$ python3 -q
>>> import numpy as np
>>> np.set_printoptions(suppress=True, linewidth=200)
>>> rng = np.random.default_rng(62)
>>> F = rng.normal(size=(19, 12)) + 3 * np.array([3, 5, 0, -5, 4, 2, -4, -2, 0, 3, 5, 5])
>>> F.round(3)
array([[  7.978,  13.525,  -0.469, -15.426,  11.082,   5.709, -12.246,  -8.059,  -1.193,   8.79 ,  13.945,  14.628],
       [ 10.349,  13.955,  -0.064, -14.525,  11.596,   5.873, -11.516,  -6.798,   3.086,   9.306,  15.719,  15.449],
       [  7.461,  15.576,  -0.469, -14.06 ,  12.513,   6.48 , -12.788,  -6.569,  -0.283,   9.223,  15.227,  16.266],
       [  8.709,  15.391,   1.512, -15.261,  14.137,   5.923, -11.475,  -6.479,   0.772,   9.874,  15.464,  13.28 ],
       [  9.139,  14.221,  -0.363, -17.086,  11.334,   6.486, -11.942,  -5.727,   1.262,  10.52 ,  15.865,  16.021],
       [ 10.145,  13.823,  -2.198, -16.02 ,  12.72 ,   7.109, -13.532,  -4.87 ,   1.639,   8.178,  14.551,  14.745],
       [  9.578,  14.853,  -0.298, -15.926,  10.212,   6.571, -12.55 ,  -6.758,  -0.757,   7.911,  15.085,  14.463],
       [  7.984,  15.963,   1.   , -14.153,  11.328,   6.113, -10.502,  -5.927,   0.28 ,   9.813,  16.207,  14.031],
       [  9.513,  14.642,   0.765, -14.652,  12.216,   5.81 , -12.035,  -5.94 ,   0.144,   8.54 ,  15.373,  16.5  ],
       [  8.192,  14.908,  -0.641, -13.939,  12.588,   6.404, -12.423,  -5.875,   0.58 ,   7.818,  13.76 ,  15.5  ],
       [  8.652,  15.156,  -0.179, -15.706,  11.03 ,   6.777, -11.894,  -5.941,   0.525,   9.503,  15.687,  14.234],
       [  7.098,  16.057,  -0.88 , -14.607,  11.927,   6.102,  -9.886,  -6.008,   1.53 ,  10.078,  16.572,  16.249],
       [  9.752,  15.234,  -0.032, -14.466,  11.979,   7.983, -13.139,  -5.819,   0.558,   8.196,  15.682,  15.512],
       [  7.904,  13.629,   0.683, -14.952,  10.921,   4.938, -12.593,  -5.113,  -0.82 ,   9.338,  15.759,  13.829],
       [ 10.228,  16.994,  -0.532, -16.43 ,  12.767,   6.954, -11.796,  -5.964,   0.61 ,   7.25 ,  15.017,  14.231],
       [  9.969,  13.99 ,  -0.403, -14.866,  10.115,   5.231, -11.754,  -4.24 ,   1.136,  10.154,  16.411,  15.998],
       [  9.117,  14.11 ,  -1.301, -13.821,  10.756,   4.853, -11.416,  -6.465,   0.469,   8.415,  15.263,  14.153],
       [  9.593,  14.839,   1.179, -15.277,  10.819,   5.344, -11.139,  -5.774,   0.036,   9.104,  15.65 ,  14.228],
       [  9.349,  16.576,  -1.952, -15.456,  10.929,   6.213, -11.686,  -6.082,  -0.024,   7.83 ,  14.93 ,  16.627]])
>>> hat = F @ np.linalg.solve(F.T @ F, F.T)
>>> print(np.round(np.linalg.eigvalsh(hat), 3) + 0)
[0. 0. 0. 0. 0. 0. 0. 1. 1. 1. 1. 1. 1. 1. 1. 1. 1. 1. 1.]
>>> F @ F
Traceback (most recent call last):
  File "<python-input-7>", line 1, in <module>
    F @ F
    ~~^~~
ValueError: matmul: Input operand 1 has a mismatch in its core dimension 0, with gufunc signature (n?,k),(k,m?)->(n?,m?) (size 19 is different from 12)
>>> G = F.T @ F
>>> np.allclose(G, G.T)
True
>>> J = np.loadtxt("test6.csv", delimiter=",")
>>> J
array([[  0.,  -2.,  -7.,  -2.,   1.,  -5.,   2.,  -7.,   7.,  -9.,  -7.,   2.],
       [  2.,   0.,   3.,  -3.,  -1.,  -4.,  -4.,  -4.,   4.,  10.,  -8.,   3.],
       [  7.,  -3.,   0.,  -1.,  -4.,   5.,   8.,   0.,   5.,   6.,   3.,  -2.],
       [  2.,   3.,   1.,   0.,  -8.,   5.,   9.,  -3.,  -5.,   2.,   3.,  -1.],
       [ -1.,   1.,   4.,   8.,   0.,   5.,  -4.,   4.,  -7.,   1.,  -3.,  10.],
       [  5.,   4.,  -5.,  -5.,  -5.,   0.,   8.,  -6.,   4.,   7.,   3.,   3.],
       [ -2.,   4.,  -8.,  -9.,   4.,  -8.,   0.,  -6.,   0.,   0.,  -2.,   4.],
       [  7.,   4.,   0.,   3.,  -4.,   6.,   6.,   0.,   4.,  -3.,  -3.,  -2.],
       [ -7.,  -4.,  -5.,   5.,   7.,  -4.,   0.,  -4.,   0.,   8.,  -5.,   1.],
       [  9., -10.,  -6.,  -2.,  -1.,  -7.,   0.,   3.,  -8.,   0.,   0.,  -9.],
       [  7.,   8.,  -3.,  -3.,   3.,  -3.,   2.,   3.,   5.,   0.,   0.,   6.],
       [ -2.,  -3.,   2.,   1., -10.,  -3.,  -4.,   2.,  -1.,   9.,  -6.,   0.]])
>>> x = np.array([2, 1, 4, 3, 0, 4, 4, 0, 2, 1, 4, 1])
>>> y = J @ x
>>> c, lr = np.zeros(12), 1 / np.linalg.norm(J, 2) ** 2
>>> for i in range(250):
...     c -= lr * J.T @ (J @ c - y)
...     if i % 50 == 0: print(i, round(np.linalg.norm(J @ c - y), 3))
... 
0 46.948
50 4.302
100 3.084
150 2.235
200 1.62
>>> round(np.linalg.cond(J), 3)
np.float64(12.487)
>>> c.round(3)
array([1.948, 0.993, 3.749, 2.787, 0.022, 4.357, 3.865, 0.103, 1.978, 1.048, 3.863, 0.949])
>>> O, _ = np.linalg.qr(np.array([[-1.4, -0.5, -0.8, 1.5, -1.5, -0.8, -0.8, -0.7],
...     [-0.6, -2.0, -0.1, 0.7, 0.7, 1.1, 0.6, -1.2],
...     [1.8, 0.6, -0.5, -0.8, -0.7, 0.3, 1.1, -1.9],
...     [0.2, -1.1, -0.4, -1.0, -1.8, 1.6, 1.1, -0.7],
...     [-0.1, -1.2, 1.0, 0.8, -1.8, 0.3, -1.6, -1.2],
...     [0.7, -0.2, 1.0, 1.0, -1.6, 0.4, -0.4, -0.1],
...     [-0.3, 1.3, -1.4, 0.3, -1.1, -2.1, -0.1, 2.3],
...     [2.4, -0.4, -1.0, -0.7, 1.2, -1.2, -0.3, 0.5],
...     [1.9, -1.3, 0.5, 0.3, 0.2, 1.2, -0.7, 1.3]]))
>>> E = O @ O.T
>>> E.round(3)
array([[ 0.869,  0.119,  0.114, -0.08 ,  0.152, -0.135,  0.156, -0.105,  0.057],
       [ 0.119,  0.892, -0.104,  0.073, -0.138,  0.123, -0.142,  0.096, -0.052],
       [ 0.114, -0.104,  0.9  ,  0.07 , -0.133,  0.118, -0.136,  0.092, -0.05 ],
       [-0.08 ,  0.073,  0.07 ,  0.951,  0.093, -0.083,  0.096, -0.065,  0.035],
       [ 0.152, -0.138, -0.133,  0.093,  0.823,  0.157, -0.181,  0.123, -0.066],
       [-0.135,  0.123,  0.118, -0.083,  0.157,  0.86 ,  0.161, -0.109,  0.059],
       [ 0.156, -0.142, -0.136,  0.096, -0.181,  0.161,  0.814,  0.126, -0.068],
       [-0.105,  0.096,  0.092, -0.065,  0.123, -0.109,  0.126,  0.915,  0.046],
       [ 0.057, -0.052, -0.05 ,  0.035, -0.066,  0.059, -0.068,  0.046,  0.975]])
>>> U, sv, Vt = np.linalg.svd(E)
>>> np.argmax(sv[:-1] / (sv[1:] + 1e-6)) + 1
np.int64(8)
>>> print(sv.round(3) + 0)
[1. 1. 1. 1. 1. 1. 1. 1. 0.]
>>> A2 = U[:, :8] @ np.diag(sv[:8]) @ Vt[:8]
>>> A2.round(3)
array([[ 0.869,  0.119,  0.114, -0.08 ,  0.152, -0.135,  0.156, -0.105,  0.057],
       [ 0.119,  0.892, -0.104,  0.073, -0.138,  0.123, -0.142,  0.096, -0.052],
       [ 0.114, -0.104,  0.9  ,  0.07 , -0.133,  0.118, -0.136,  0.092, -0.05 ],
       [-0.08 ,  0.073,  0.07 ,  0.951,  0.093, -0.083,  0.096, -0.065,  0.035],
       [ 0.152, -0.138, -0.133,  0.093,  0.823,  0.157, -0.181,  0.123, -0.066],
       [-0.135,  0.123,  0.118, -0.083,  0.157,  0.86 ,  0.161, -0.109,  0.059],
       [ 0.156, -0.142, -0.136,  0.096, -0.181,  0.161,  0.814,  0.126, -0.068],
       [-0.105,  0.096,  0.092, -0.065,  0.123, -0.109,  0.126,  0.915,  0.046],
       [ 0.057, -0.052, -0.05 ,  0.035, -0.066,  0.059, -0.068,  0.046,  0.975]])
>>> np.round(np.abs(E - A2).max(), 3)
np.float64(0.0)
>>> np.linalg.matrix_rank(A2)
np.int64(8)
>>> print(round(float(np.linalg.norm(E - A2) / np.linalg.norm(E)), 3))
0.0
>>> z = rng.permutation(12)
>>> A2 = J[:, z] * rng.choice([-1, 1], 12)
>>> A2
array([[  7.,  -2.,  -7.,  -2.,   2.,   2.,  -7.,  -1.,   9.,   5.,  -7.,  -0.],
       [  4.,   4.,  -8.,  -3.,   3.,  -0.,  -4.,   1., -10.,   4.,   3.,  -2.],
       [  5.,  -8.,   3.,   2.,   1.,   3.,   0.,   4.,  -6.,  -5.,   0.,  -7.],
       [ -5.,  -9.,   3.,   1.,  -0.,  -3.,  -3.,   8.,  -2.,  -5.,   1.,  -2.],
       [ -7.,   4.,  -3., -10.,  -8.,  -1.,   4.,  -0.,  -1.,  -5.,   4.,   1.],
       [  4.,  -8.,   3.,  -3.,   5.,  -4.,  -6.,   5.,  -7.,  -0.,  -5.,  -5.],
       [  0.,  -0.,  -2.,  -4.,   9.,  -4.,  -6.,  -4.,  -0.,   8.,  -8.,   2.],
       [  4.,  -6.,  -3.,   2.,  -3.,  -4.,   0.,   4.,   3.,  -6.,   0.,  -7.],
       [  0.,  -0.,  -5.,  -1.,  -5.,   4.,  -4.,  -7.,  -8.,   4.,  -5.,   7.],
       [ -8.,  -0.,   0.,   9.,   2.,  10.,   3.,   1.,  -0.,   7.,  -6.,  -9.],
       [  5.,  -2.,   0.,  -6.,   3.,  -8.,   3.,  -3.,  -0.,   3.,  -3.,  -7.],
       [ -1.,   4.,  -6.,  -0.,  -1.,   3.,   2.,  10.,  -9.,   3.,   2.,   2.]])
>>> U, _, Vt = np.linalg.svd(J.T @ A2)
>>> np.round(np.linalg.lstsq(J, A2)[0], 3) + 0
array([[ 0.,  0.,  0.,  0.,  0.,  0.,  0.,  0.,  0.,  0.,  0., -1.],
       [ 0.,  0.,  0.,  0.,  0., -1.,  0.,  0.,  0.,  0.,  0.,  0.],
       [ 0.,  0.,  0.,  0.,  0.,  0.,  0.,  0.,  0.,  0.,  1.,  0.],
       [ 0.,  0.,  0.,  0., -1.,  0.,  0.,  0.,  0.,  0.,  0.,  0.],
       [ 0.,  0.,  0.,  0.,  0.,  0.,  0., -1.,  0.,  0.,  0.,  0.],
       [ 0.,  0.,  0.,  0.,  0.,  0.,  0.,  0.,  0., -1.,  0.,  0.],
       [ 0., -1.,  0.,  0.,  0.,  0.,  0.,  0.,  0.,  0.,  0.,  0.],
       [ 0.,  0.,  0.,  0.,  0.,  0.,  1.,  0.,  0.,  0.,  0.,  0.],
       [ 1.,  0.,  0.,  0.,  0.,  0.,  0.,  0.,  0.,  0.,  0.,  0.],
       [ 0.,  0.,  0.,  0.,  0.,  0.,  0.,  0., -1.,  0.,  0.,  0.],
       [ 0.,  0.,  1.,  0.,  0.,  0.,  0.,  0.,  0.,  0.,  0.,  0.],
       [ 0.,  0.,  0., -1.,  0.,  0.,  0.,  0.,  0.,  0.,  0.,  0.]])
>>> z
array([ 8,  6, 10, 11,  3,  1,  7,  4,  9,  5,  2,  0])
>>> ev, evecs = np.linalg.eigh(E)
>>> x = np.array([0, 0, 2, 6, 4, 1, 6, 8, 9])
>>> print(np.round(x @ E @ x / (x @ x), 3), round(ev[0], 3), np.round(ev[-1], 3))
0.978 -0.0 1.0
>>> print(np.round(np.abs(E).sum(axis=1).max(), 3), round(float(np.abs(ev).max()), 3))
1.88 1.0
>>> np.round(evecs * np.abs(ev) @ evecs.T, 3)
array([[ 0.869,  0.119,  0.114, -0.08 ,  0.152, -0.135,  0.156, -0.105,  0.057],
       [ 0.119,  0.892, -0.104,  0.073, -0.138,  0.123, -0.142,  0.096, -0.052],
       [ 0.114, -0.104,  0.9  ,  0.07 , -0.133,  0.118, -0.136,  0.092, -0.05 ],
       [-0.08 ,  0.073,  0.07 ,  0.951,  0.093, -0.083,  0.096, -0.065,  0.035],
       [ 0.152, -0.138, -0.133,  0.093,  0.823,  0.157, -0.181,  0.123, -0.066],
       [-0.135,  0.123,  0.118, -0.083,  0.157,  0.86 ,  0.161, -0.109,  0.059],
       [ 0.156, -0.142, -0.136,  0.096, -0.181,  0.161,  0.814,  0.126, -0.068],
       [-0.105,  0.096,  0.092, -0.065,  0.123, -0.109,  0.126,  0.915,  0.046],
       [ 0.057, -0.052, -0.05 ,  0.035, -0.066,  0.059, -0.068,  0.046,  0.975]])
>>> x = np.array([5, 4, 3, 5, 3, 3, 4, 4, 4])
>>> np.round(E @ x, 3)
array([5.243, 3.779, 2.788, 5.149, 2.717, 3.252, 3.71 , 4.196, 3.894])
>>> np.round(E @ np.ones(9), 3)
array([1.146, 0.867, 0.872, 1.09 , 0.83 , 1.151, 0.826, 1.118, 0.936])
>>> ang = np.radians(60)
>>> R = np.eye(9)
>>> R[8, 8] = R[5, 5] = np.cos(ang)
>>> R[8, 5], R[5, 8] = -np.sin(ang), np.sin(ang)
>>> R.round(3)
array([[ 1.   ,  0.   ,  0.   ,  0.   ,  0.   ,  0.   ,  0.   ,  0.   ,  0.   ],
       [ 0.   ,  1.   ,  0.   ,  0.   ,  0.   ,  0.   ,  0.   ,  0.   ,  0.   ],
       [ 0.   ,  0.   ,  1.   ,  0.   ,  0.   ,  0.   ,  0.   ,  0.   ,  0.   ],
       [ 0.   ,  0.   ,  0.   ,  1.   ,  0.   ,  0.   ,  0.   ,  0.   ,  0.   ],
       [ 0.   ,  0.   ,  0.   ,  0.   ,  1.   ,  0.   ,  0.   ,  0.   ,  0.   ],
       [ 0.   ,  0.   ,  0.   ,  0.   ,  0.   ,  0.5  ,  0.   ,  0.   ,  0.866],
       [ 0.   ,  0.   ,  0.   ,  0.   ,  0.   ,  0.   ,  1.   ,  0.   ,  0.   ],
       [ 0.   ,  0.   ,  0.   ,  0.   ,  0.   ,  0.   ,  0.   ,  1.   ,  0.   ],
       [ 0.   ,  0.   ,  0.   ,  0.   ,  0.   , -0.866,  0.   ,  0.   ,  0.5  ]])
>>> A2 = E @ R.T
>>> print(np.round(np.linalg.svd(E, compute_uv=False), 3) + 0, np.round(np.linalg.svd(A2, compute_uv=False), 3) + 0)
[1. 1. 1. 1. 1. 1. 1. 1. 0.] [1. 1. 1. 1. 1. 1. 1. 1. 0.]
>>> print(np.allclose(np.linalg.norm(E, axis=1), np.linalg.norm(A2, axis=1)))
True
>>> np.round(np.linalg.det(R), 3), np.trace(R)
(np.float64(1.0), np.float64(8.0))
>>> K = np.loadtxt("x.csv", delimiter=",")
>>> K
array([[ 2.,  0.,  0., -3.,  0.,  0.,  0.,  0.,  3.],
       [-1.,  0., -5.,  0.,  1.,  0.,  0.,  0.,  0.],
       [ 0.,  0.,  0.,  0.,  4.,  0.,  0.,  0.,  1.],
       [ 0.,  4.,  0.,  0.,  0.,  0.,  0.,  4.,  5.],
       [ 0.,  0.,  0.,  0.,  0.,  0.,  0.,  0., -5.],
       [ 0.,  0., -2.,  0.,  0.,  0., -3.,  0.,  2.],
       [ 0., -3.,  4.,  0.,  0.,  0.,  0.,  0.,  0.],
       [ 0.,  0., -2.,  0.,  0.,  0.,  0., -3.,  0.],
       [ 0.,  0.,  0.,  0.,  0.,  0.,  0.,  2., -5.],
       [ 2.,  3.,  0.,  5.,  0.,  0.,  0.,  0.,  0.],
       [ 0.,  0.,  0.,  0.,  0.,  0., -1.,  0., -3.],
       [ 0.,  0.,  0.,  0.,  0.,  0.,  0.,  0.,  1.]])
>>> U, sv, Vt = np.linalg.svd(K)
>>> sv.round(3) + 0
array([10.433,  7.521,  7.024,  5.315,  4.081,  3.2  ,  2.892,  1.655,  0.   ])
>>> A2 = U[:, :8] @ np.diag(sv[:8]) @ Vt[:8]
>>> np.round(np.linalg.norm(K - A2) / np.linalg.norm(K), 3)
np.float64(0.0)
>>> np.linalg.matrix_rank(K, rtol=0.05)
np.int64(8)
